>>> import numpy as np
>>> np.set_printoptions(precision=3, suppress=True, linewidth=160)
>>> def tidy(a):
...     return np.round(a, 3) + 0
... 
>>> J = np.load("block12.npy")
>>> print(tidy(J))
[[0.333 0.    0.333 0.333 0.    0.    0.   ]
 [0.    0.5   0.5   0.    0.    0.    0.   ]
 [0.    0.333 0.667 0.    0.    0.    0.   ]
 [0.    0.    0.333 0.667 0.    0.    0.   ]
 [0.    0.    0.    0.    1.    0.    0.   ]
 [0.    0.    0.    0.25  0.25  0.25  0.25 ]
 [0.25  0.25  0.    0.    0.    0.25  0.25 ]]
>>> print(tidy(np.trace(np.linalg.pinv(J) @ J)))
6.0
>>> print(np.linalg.lstsq(J[:-1].T, J[-1])[2])
6
>>> vec = np.array([1, 2, 3, 2, 3, 0, 0])
>>> print(J @ np.ones(7))
[1. 1. 1. 1. 1. 1. 1.]
>>> print(np.linalg.norm(J @ vec) <= np.linalg.norm(J, 2) * np.linalg.norm(vec) + 1e-9)
True
>>> print(np.sign((J @ vec).round(6)))
[1. 1. 1. 1. 1. 1. 1.]
>>> left, sigma, Vt = np.linalg.svd(J)
>>> evecs = Vt[:(sigma > 1e-8).sum()]
>>> rng = np.random.default_rng(2805)
>>> vec = J[1] + 3 * J[6] + rng.integers(2) * np.eye(7)[6]
>>> print(vec)
[0.75 1.25 0.5  0.   0.   0.75 0.75]
>>> print(tidy(np.linalg.norm(vec - evecs.T @ evecs @ vec)))
0.0
>>> print(tidy(evecs.T @ evecs))
[[1.  0.  0.  0.  0.  0.  0. ]
 [0.  1.  0.  0.  0.  0.  0. ]
 [0.  0.  1.  0.  0.  0.  0. ]
 [0.  0.  0.  1.  0.  0.  0. ]
 [0.  0.  0.  0.  1.  0.  0. ]
 [0.  0.  0.  0.  0.  0.5 0.5]
 [0.  0.  0.  0.  0.  0.5 0.5]]
>>> print(tidy(np.diag(evecs.T @ evecs)))
[1.  1.  1.  1.  1.  0.5 0.5]
>>> print(np.linalg.matrix_rank(np.vstack([J, vec])))
6
>>> print(tidy(np.sort(np.abs(np.linalg.eigvals(J)))[::-1]))
[1.    1.    0.667 0.5   0.333 0.167 0.   ]
>>> pr = np.eye(7)[5]
>>> for _ in range(5):
...     pr = pr @ J
...     print(pr.round(3))
... 
[0.   0.   0.   0.25 0.25 0.25 0.25]
[0.062 0.062 0.083 0.229 0.312 0.125 0.125]
[0.052 0.09  0.184 0.205 0.344 0.062 0.062]
[0.033 0.122 0.253 0.17  0.359 0.031 0.031]
[0.019 0.153 0.298 0.132 0.367 0.016 0.016]
>>> feats = np.load("run19.npy")
>>> print(feats)
[[-2 -2  1 -1  1  2 -1]
 [-2 -2 -2  1 -1  1  2]
 [ 1 -2 -2 -2  1 -1  1]
 [-1  1 -2 -2 -2  1 -1]
 [ 1 -1  1 -2 -2 -2  1]
 [ 2  1 -1  1 -2 -2 -2]
 [-1  2  1 -1  1 -2 -2]]
>>> ev, evecs = np.linalg.eigh(feats)
>>> print(tidy(np.linalg.eigvalsh(feats @ feats)))
[ 3.808  4.827  8.317 16.831 17.748 26.612 39.856]
>>> print(tidy(ev.sum()), np.trace(feats))
-14.0 -14
>>> print(tidy(np.abs(evecs[:, -1])))
[0.196 0.36  0.466 0.479 0.466 0.36  0.196]
>>> print((ev > 1e-8).sum(), (ev < -1e-8).sum())
2 5
>>> print(tidy(evecs.T @ evecs))
[[1. 0. 0. 0. 0. 0. 0.]
 [0. 1. 0. 0. 0. 0. 0.]
 [0. 0. 1. 0. 0. 0. 0.]
 [0. 0. 0. 1. 0. 0. 0.]
 [0. 0. 0. 0. 1. 0. 0.]
 [0. 0. 0. 0. 0. 1. 0.]
 [0. 0. 0. 0. 0. 0. 1.]]
>>> arr = np.load("x.npy")
>>> print(arr)
[[ 3  3  3  3]
 [ 3  6  6  6]
 [ 3  6  9  9]
 [ 3  6  9 12]]
>>> r0 = np.array([3, 2, 0])
>>> print(np.cross(arr[1, :3], arr[2, :3]))
[18 -9  0]
>>> data = np.loadtxt("layer5.csv", delimiter=",")
>>> print(data)
[[ -8.  -1.   3.  -3.   0.   4.   5.]
 [ 32.   4. -12.  12.   0. -16. -20.]
 [ 24.   3.  -9.   9.   0. -12. -15.]
 [-64.  -8.  24. -24.   0.  32.  40.]
 [-56.  -7.  21. -21.   0.  28.  35.]
 [  0.   0.   0.   0.   0.   0.   0.]]
>>> left, sigma, Vt = np.linalg.svd(data)
>>> evecs = Vt[:(sigma > 1e-8).sum()]
>>> vec = data[1] + 2 * data[3] + rng.integers(2) * np.eye(7)[0]
>>> print(vec)
[-96. -12.  36. -36.   0.  48.  60.]
>>> print(tidy(np.diag(evecs.T @ evecs)))
[0.516 0.008 0.073 0.073 0.    0.129 0.202]
>>> print(tidy(evecs.T @ evecs))
[[ 0.516  0.065 -0.194  0.194  0.    -0.258 -0.323]
 [ 0.065  0.008 -0.024  0.024  0.    -0.032 -0.04 ]
 [-0.194 -0.024  0.073 -0.073  0.     0.097  0.121]
 [ 0.194  0.024 -0.073  0.073  0.    -0.097 -0.121]
 [ 0.     0.     0.     0.     0.     0.     0.   ]
 [-0.258 -0.032  0.097 -0.097  0.     0.129  0.161]
 [-0.323 -0.04   0.121 -0.121  0.     0.161  0.202]]
